$ ipython --no-banner

In [1]: import numpy as np

In [2]: np.set_printoptions(precision=1, suppress=True, linewidth=200, legacy="1.25")

In [3]: F = np.array([[4.4, 3.3, -8.4],
   ...:     [5.0, -7.9, -3.5],
   ...:     [4.3, 0.4, 9.0],
   ...:     [-5.4, -8.0, 2.6],
   ...:     [2.0, 8.9, -4.0],
   ...:     [-6.1, -3.7, 7.0],
   ...:     [1.6, -9.9, 0.3],
   ...:     [-9.8, -2.1, 0.1],
   ...:     [5.9, 6.0, -5.4],
   ...:     [-5.6, 6.3, 5.4],
   ...:     [2.1, 6.9, -6.9],
   ...:     [-0.9, 8.0, 5.9],
   ...:     [4.5, 6.7, 5.9],
   ...:     [9.0, -1.7, 3.9],
   ...:     [7.3, 6.9, 0.1],
   ...:     [-4.5, -3.6, -8.2]])

In [4]: x0 = np.array([3, 4, 0])

In [5]: target = F @ x0

In [6]: print(np.round(np.linalg.pinv(F) @ F, 1) + 0)
[[1. 0. 0.]
 [0. 1. 0.]
 [0. 0. 1.]]

In [7]: try:
   ...:     np.linalg.solve(F, target)
   ...: except np.linalg.LinAlgError as e:
   ...:     print("failed:", e)
   ...: 
failed: Last 2 dimensions of the array must be square

In [8]: print(np.round(np.linalg.lstsq(F, target)[0], 1) + 0)
[3. 4. 0.]

In [9]: print(np.round(np.linalg.solve(F.T @ F, F.T @ target), 1) + 0)
[3. 4. 0.]

In [10]: rng = np.random.default_rng(682324)

In [11]: target = target + 0.1 * rng.normal(size=16)

In [12]: print(target)
[ 26.4 -16.6  14.5 -48.1  41.5 -33.2 -35.  -37.8  41.6   8.6  33.7  29.3  40.3  20.3  49.5 -27.8]

In [13]: b, *_ = np.linalg.lstsq(F, target)

In [14]: print(b.round(1) + 0)
[3. 4. 0.]

In [15]: print(np.round(F.T @ (target - F @ b), 1) + 0)
[0. 0. 0.]

In [16]: Uu, sigma, vt = np.linalg.svd(F, full_matrices=False)

In [17]: print(sigma / sigma[0])
[1.  0.8 0.7]

In [18]: print(np.abs(Uu[:, 0]).round(6).argmax())
3

In [19]: cen = F - F.mean(axis=0)

In [20]: evecs = np.linalg.svd(cen)[2][:1]

In [21]: out = cen - cen @ evecs.T @ evecs

In [22]: print(out.std(axis=0))
[4.1 3.  5.3]

In [23]: print(np.linalg.norm(out, axis=1).round(6).argmax())
15

In [24]: print(np.diag(evecs.T @ evecs))
[0.3 0.7 0.1]

In [25]: print((cen @ evecs.T).std(axis=0))
[6.7]

In [26]: M = np.load("w.npy")

In [27]: print(M)
[[-2.  0.  0.  0.  0.]
 [ 0. -2. -3. -3. -3.]
 [ 0. -3. -2. -3. -3.]
 [ 0. -3. -3. -2. -3.]
 [ 0. -3. -3. -3. -2.]]

In [28]: w1 = np.array([[2, -1], [0, 1], [-2, 2], [2, -2], [1, -1]])

In [29]: b = np.array([-4, 9])

In [30]: H = np.maximum(M @ w1 + b, 0)

In [31]: print((H > 0).astype(int))
[[0 1]
 [0 1]
 [0 1]
 [0 1]
 [0 1]]

In [32]: print(H)
[[ 0. 11.]
 [ 0. 10.]
 [ 0. 11.]
 [ 0.  7.]
 [ 0.  8.]]

In [33]: print((H > 0).mean(axis=0))
[0. 1.]

In [34]: cent = np.array([[2, 0, 0], [0, 3, 3]])

In [35]: print((H @ cent).round(6).argmax(axis=1))
[1 1 1 1 1]

In [36]: print(w1 @ cent)
[[ 4 -3 -3]
 [ 0  3  3]
 [-4  6  6]
 [ 4 -6 -6]
 [ 2 -3 -3]]

In [37]: print(np.linalg.norm(H, axis=1))
[11. 10. 11.  7.  8.]

In [38]: print(round(np.linalg.norm(H, 1), 1), np.round(np.linalg.norm(H, np.inf), 1))
47.0 11.0

In [39]: cent = np.array([[-5, -9, -6, 7, -8], [2, 4, -9, -1, -5]])

In [40]: E = np.repeat(cent, 28 // 2, axis=0)

In [41]: E = E + 0.1 * rng.normal(size=E.shape)

In [42]: print(E)
[[-4.9 -8.9 -6.2  7.  -7.9]
 [-5.2 -9.1 -6.1  7.1 -7.9]
 [-4.9 -9.2 -6.1  7.  -8. ]
 [-4.9 -9.2 -6.   7.  -8. ]
 [-4.9 -9.  -6.   7.2 -7.8]
 [-5.  -8.9 -5.9  7.  -8.1]
 [-5.1 -9.  -6.   6.9 -8. ]
 [-4.9 -8.9 -6.   7.2 -7.9]
 [-4.9 -9.1 -6.1  7.1 -7.9]
 [-5.  -9.1 -6.1  7.  -7.9]
 [-5.  -9.1 -5.8  7.  -8. ]
 [-5.2 -9.  -6.2  7.  -8. ]
 [-5.  -9.  -6.1  7.  -8.1]
 [-4.9 -9.  -6.1  7.1 -8.1]
 [ 1.7  4.  -8.8 -1.  -5.1]
 [ 2.   4.  -8.9 -1.  -4.9]
 [ 2.1  3.9 -9.  -1.1 -5.1]
 [ 2.3  4.  -9.  -1.1 -5. ]
 [ 1.9  4.1 -8.8 -0.8 -5. ]
 [ 1.9  4.  -8.9 -1.  -5. ]
 [ 2.   4.  -9.  -1.1 -5. ]
 [ 2.   3.9 -9.1 -1.  -5. ]
 [ 1.9  4.  -9.  -1.  -4.9]
 [ 2.   4.3 -9.1 -1.1 -5. ]
 [ 2.   3.9 -9.  -1.1 -5. ]
 [ 1.8  4.  -9.  -0.9 -4.9]
 [ 2.   4.  -8.9 -1.  -5.1]
 [ 2.1  3.9 -9.2 -1.1 -4.9]]

In [43]: dist = np.linalg.norm(E[:, None] - E[None], axis=-1)

In [44]: print(dist[:5, :5])
[[0.  0.4 0.3 0.3 0.3]
 [0.4 0.  0.4 0.4 0.3]
 [0.3 0.4 0.  0.1 0.3]
 [0.3 0.4 0.1 0.  0.3]
 [0.3 0.3 0.3 0.3 0. ]]

In [45]: print(np.linalg.matrix_rank(dist ** 2))
7

In [46]: print(dist[0])
[ 0.   0.4  0.3  0.3  0.3  0.3  0.3  0.3  0.2  0.3  0.4  0.3  0.2  0.3 17.  17.2 17.1 17.3 17.  17.1 17.2 17.1 17.1 17.4 17.1 17.  17.1 17.2]

In [47]: print(np.linalg.norm(E, axis=1))
[15.9 16.1 16.1 16.  15.9 15.9 15.9 16.  16.  16.1 16.  16.1 16.  16.1 11.1 11.1 11.3 11.4 11.1 11.2 11.3 11.3 11.2 11.4 11.3 11.2 11.2 11.4]

In [48]: print((dist + 1e9 * np.eye(28)).round(6).argmin(axis=1))
[12  9  3  2  8 13 12 13  4  1  3  1  3  7 19 19 26 16 19 22 24 22 19 20 20 22 16 21]

In [49]: print(dist.shape)
(28, 28)

In [50]: cent = E[[10, 18]].astype(float)

In [51]: for _ in range(7):
    ...:     idx = np.linalg.norm(E[:, None] - cent, axis=-1).argmin(axis=1)
    ...:     cent = np.array([E[idx == j].mean(axis=0) for j in range(2)])
    ...: 

In [52]: print(idx)
[0 0 0 0 0 0 0 0 0 0 0 0 0 0 1 1 1 1 1 1 1 1 1 1 1 1 1 1]

In [53]: print(cent[1] - cent[0])
[ 6.9 13.  -2.9 -8.1  3. ]

In [54]: print(np.bincount(idx))
[14 14]

In [55]: print(cent)
[[-5. -9. -6.  7. -8.]
 [ 2.  4. -9. -1. -5.]]

In [56]: cen = E - E.mean(axis=0)

In [57]: Uu, sigma, vt = np.linalg.svd(cen, full_matrices=False)

In [58]: print(sigma)
[45.8  0.6  0.5  0.5  0.4]

In [59]: print(np.round(cen.mean(axis=0), 1) + 0)
[0. 0. 0. 0. 0.]

In [60]: print(np.abs(Uu[:, 0]).argmax())
23

In [61]: print((np.sign(Uu[:, 0]) == np.sign(Uu[0, 0])).astype(int))
[1 1 1 1 1 1 1 1 1 1 1 1 1 1 0 0 0 0 0 0 0 0 0 0 0 0 0 0]

In [62]: print(np.abs(vt[0]).argmax())
1

In [63]: print([round(float(x), 1) for x in np.linalg.svd(E, compute_uv=False)[:3]])
[61.3, 40.0, 0.6]

In [64]: print(np.abs(np.linalg.svd(E)[2][-1]))
[0.4 0.4 0.2 0.8 0.1]

In [65]: print(np.argsort(-np.linalg.norm(E, axis=0).round(6), kind="stable")[:3])
[2 1 4]

In [66]: W0 = np.loadtxt("data.csv", delimiter=",")

In [67]: print(W0)
[[ 1.5 -0.5 -2.  -2.3 -1.1]
 [ 1.2 -1.5  0.8  1.1  0.7]
 [ 2.7 -3.6  1.8  0.3 -0.1]
 [ 1.1  3.1  0.7  2.9  0.9]
 [ 2.6 -0.9  1.6  1.1 -0.1]
 [-2.  -0.2 -1.2 -1.3  0.5]
 [ 1.1 -0.3 -0.8 -0.3 -1.1]
 [ 6.4 -5.8  2.1  2.  -0.6]
 [ 5.1 -4.2  2.3  1.7 -0.4]
 [-1.4  3.   1.9  5.2  2.4]
 [ 4.7 -4.3  1.5 -0.5 -0.7]
 [-6.4  5.9 -1.2 -0.2  0. ]
 [ 6.8 -3.7 -1.1 -0.7 -1.3]]

In [68]: out = W0 / np.sqrt((W0 ** 2).mean(axis=1, keepdims=True))

In [69]: print(np.linalg.matrix_rank(out) == np.linalg.matrix_rank(W0))
True

In [70]: print(np.linalg.norm(out, axis=1))
[2.2 2.2 2.2 2.2 2.2 2.2 2.2 2.2 2.2 2.2 2.2 2.2 2.2]

In [71]: print(np.round(W0 - W0.mean(axis=1, keepdims=True), 1) + 0)
[[ 2.4  0.4 -1.1 -1.4 -0.2]
 [ 0.7 -2.   0.3  0.6  0.2]
 [ 2.5 -3.8  1.6  0.1 -0.3]
 [-0.6  1.4 -1.   1.2 -0.8]
 [ 1.7 -1.8  0.7  0.2 -1. ]
 [-1.2  0.6 -0.4 -0.5  1.3]
 [ 1.4  0.  -0.5  0.  -0.8]
 [ 5.6 -6.6  1.3  1.2 -1.4]
 [ 4.2 -5.1  1.4  0.8 -1.3]
 [-3.6  0.8 -0.3  3.   0.2]
 [ 4.6 -4.4  1.4 -0.6 -0.8]
 [-6.   6.3 -0.8  0.2  0.4]
 [ 6.8 -3.7 -1.1 -0.7 -1.3]]

In [72]: K = np.loadtxt("sample13.csv", delimiter=",")

In [73]: print(K)
[[ 1.   0.   0.   0.   0.   0. ]
 [ 0.   1.   0.   0.   0.   0. ]
 [ 0.   0.   0.9  0.  -0.5  0. ]
 [ 0.   0.   0.   1.   0.   0. ]
 [ 0.   0.   0.5  0.   0.9  0. ]
 [ 0.   0.   0.   0.   0.   1. ]]

In [74]: f = np.array([-1, 2, -4, -2, 5, -1])

In [75]: out = K + np.outer(f, np.eye(6)[1])

In [76]: print(out)
[[ 1.  -1.   0.   0.   0.   0. ]
 [ 0.   3.   0.   0.   0.   0. ]
 [ 0.  -4.   0.9  0.  -0.5  0. ]
 [ 0.  -2.   0.   1.   0.   0. ]
 [ 0.   5.   0.5  0.   0.9  0. ]
 [ 0.  -1.   0.   0.   0.   1. ]]

In [77]: print(np.linalg.matrix_rank(out - K))
1

In [78]: print(np.round(np.linalg.det(out) / np.linalg.det(K), 1), np.round(1 + np.linalg.solve(K, f)[1], 1))
3.0 3.0

In [79]: t = np.radians(114)

In [80]: R = np.eye(6)

In [81]: R[0, 0] = R[5, 5] = np.cos(t)

In [82]: R[0, 5], R[5, 0] = -np.sin(t), np.sin(t)

In [83]: print(R)
[[-0.4  0.   0.   0.   0.  -0.9]
 [ 0.   1.   0.   0.   0.   0. ]
 [ 0.   0.   1.   0.   0.   0. ]
 [ 0.   0.   0.   1.   0.   0. ]
 [ 0.   0.   0.   0.   1.   0. ]
 [ 0.9  0.   0.   0.   0.  -0.4]]

In [84]: out = K @ R.T

In [85]: print(np.linalg.svd(K, compute_uv=False), np.linalg.svd(out, compute_uv=False))
[1. 1. 1. 1. 1. 1.] [1. 1. 1. 1. 1. 1.]

In [86]: print(np.abs(out - K).max(axis=0))
[1.4 0.  0.  0.  0.  1.4]

In [87]: cen = (E - E.mean(axis=0)) / E.std(axis=0)

In [88]: print(cen.std(axis=0))
[1. 1. 1. 1. 1.]

In [89]: b = np.linalg.lstsq(np.delete(cen, 1, axis=1), cen[:, 1])[0]

In [90]: print(np.round(1 - np.var(cen[:, 1] - np.delete(cen, 1, axis=1) @ b), 1))
1.0

In [91]: print(np.abs(b).argmax())
2

In [92]: print(b.round(1) + 0)
[ 0.2  0.  -0.7  0.2]

In [93]: f, r1 = K[4], K[3]

In [94]: print(f @ f)
1.0

In [95]: print(f @ r1)
0.0

In [96]: p = (f @ r1) / (f @ f) * f

In [97]: print(r1 - p)
[0. 0. 0. 1. 0. 0.]

In [98]: print(p)
[0. 0. 0. 0. 0. 0.]

In [99]: A = np.array([[-5, 5, 3], [3, -5, 5], [5, 3, -5]])

In [100]: P = np.triu(np.array([[2, 2, 2], [1, 3, 1], [1, 2, 0]]), 1) + np.eye(3)

In [101]: out = P @ A @ np.linalg.inv(P)

In [102]: print(round(np.linalg.det(out), 1))
252.0

In [103]: print(P @ A - A @ P)
[[ 16.   6.   5.]
 [  5.  -3.  -6.]
 [  0. -10. -13.]]

In [104]: print(np.linalg.matrix_rank(out))
3

In [105]: print(A @ (-1.0) ** np.arange(3))
[-7. 13. -3.]

In [106]: print(np.sort(np.abs(np.fft.fft(A[0]))), np.sort(np.linalg.svd(A, compute_uv=False)))
[3.  9.2 9.2] [3.  9.2 9.2]

In [107]: print(np.fft.fft(A[0]))
[ 3.+0.j  -9.-1.7j -9.+1.7j]

In [108]: print(np.allclose(A @ A.T, A.T @ A))
True

In [109]: out = A[0, 0] * A[1:] - np.outer(A[1:, 0], A[0])

In [110]: print(out)
[[  0  10 -34]
 [  0 -40  10]]

In [111]: print(np.linalg.matrix_rank(out), np.linalg.matrix_rank(A))
2 3

In [112]: print(A[:, 0] / A[0, 0])
[ 1.  -0.6 -1. ]
